In [1]: import numpy as np

In [2]: import numpy.linalg as la

In [3]: np.set_printoptions(precision=4, suppress=True, linewidth=200)

In [4]: rng = np.random.default_rng(89)

In [5]: theta = np.sort(rng.uniform(-2, 2, 26))

In [6]: J = np.c_[theta, theta ** 2, theta ** 3] @ np.array([[5, -1, 0, -3, 0, 5, -4],
   ...:     [1, 5, 2, -5, 3, 0, -3],
   ...:     [3, -2, -5, 3, 5, 4, 4]])

In [7]: J
Out[7]: 
array([[-27.1939,  34.5652,  42.8477, -33.9727, -24.3896, -37.9784, -31.761 ],
       [-13.2114,  16.6063,  17.5332, -13.7446,  -7.776 , -17.889 , -11.1708],
       [-11.2394,  13.9223,  14.0849, -10.9098,  -5.7544, -15.056 ,  -8.4374],
       [ -6.9429,   7.919 ,   6.9096,  -4.9239,  -1.9573,  -8.9191,  -2.9335],
       [ -6.2853,   6.9868,   5.8851,  -4.0602,  -1.4864,  -7.9902,  -2.1879],
       [ -5.0496,   5.2396,   4.0561,  -2.5177,  -0.7221,  -6.2609,  -0.9121],
       [ -5.0033,   5.1745,   3.9906,  -2.4626,  -0.697 ,  -6.1966,  -0.8682],
       [ -4.68  ,   4.7219,   3.5412,  -2.0851,  -0.5301,  -5.7496,  -0.572 ],
       [ -3.9581,   3.7257,   2.5931,  -1.2946,  -0.2137,  -4.7622,   0.0186],
       [ -3.9341,   3.6931,   2.5631,  -1.2699,  -0.2047,  -4.7298,   0.0363],
       [ -3.0435,   2.5176,   1.5368,  -0.4395,   0.0566,  -3.5421,   0.5825],
       [ -2.384 ,   1.7168,   0.9129,   0.0279,   0.1479,  -2.6938,   0.8151],
       [ -0.1035,   0.0229,   0.0009,   0.0601,   0.0012,  -0.1039,   0.0818],
       [  0.8395,  -0.0401,   0.0308,  -0.597 ,   0.0977,   0.8179,  -0.7017],
       [  1.1546,  -0.0032,   0.0429,  -0.8492,   0.1896,   1.1181,  -0.9618],
       [  1.691 ,   0.1006,   0.0445,  -1.2852,   0.4149,   1.6269,  -1.3767],
       [  4.4386,   0.8963,  -0.5069,  -3.2059,   2.5823,   4.2909,  -2.7526],
       [  7.8474,   1.7686,  -2.2412,  -4.6764,   6.5145,   7.7828,  -3.1014],
       [  8.5242,   1.9082,  -2.6784,  -4.8752,   7.38  ,   8.4957,  -3.0525],
       [  8.9112,   1.9833,  -2.9391,  -4.9776,   7.8836,   8.9057,  -3.0109],
       [ 10.3412,   2.2319,  -3.9625,  -5.2921,   9.7919,  10.4342,  -2.7812],
       [ 10.9389,   2.3232,  -4.4153,  -5.3964,  10.6085,  11.0788,  -2.6536],
       [ 21.928 ,   3.0147, -14.4232,  -5.4244,  26.7494,  23.3335,   1.8067],
       [ 22.9901,   3.0063, -15.5057,  -5.2935,  28.3785,  24.5466,   2.3821],
       [ 25.4006,   2.9503, -18.0141,  -4.9348,  32.1029,  27.3128,   3.752 ],
       [ 29.2858,   2.7644, -22.1872,  -4.2002,  38.1721,  31.805 ,   6.122 ]])

In [8]: out = J / np.sqrt((J ** 2).mean(axis=1, keepdims=True))

In [9]: la.matrix_rank(out) == la.matrix_rank(J)
Out[9]: np.True_
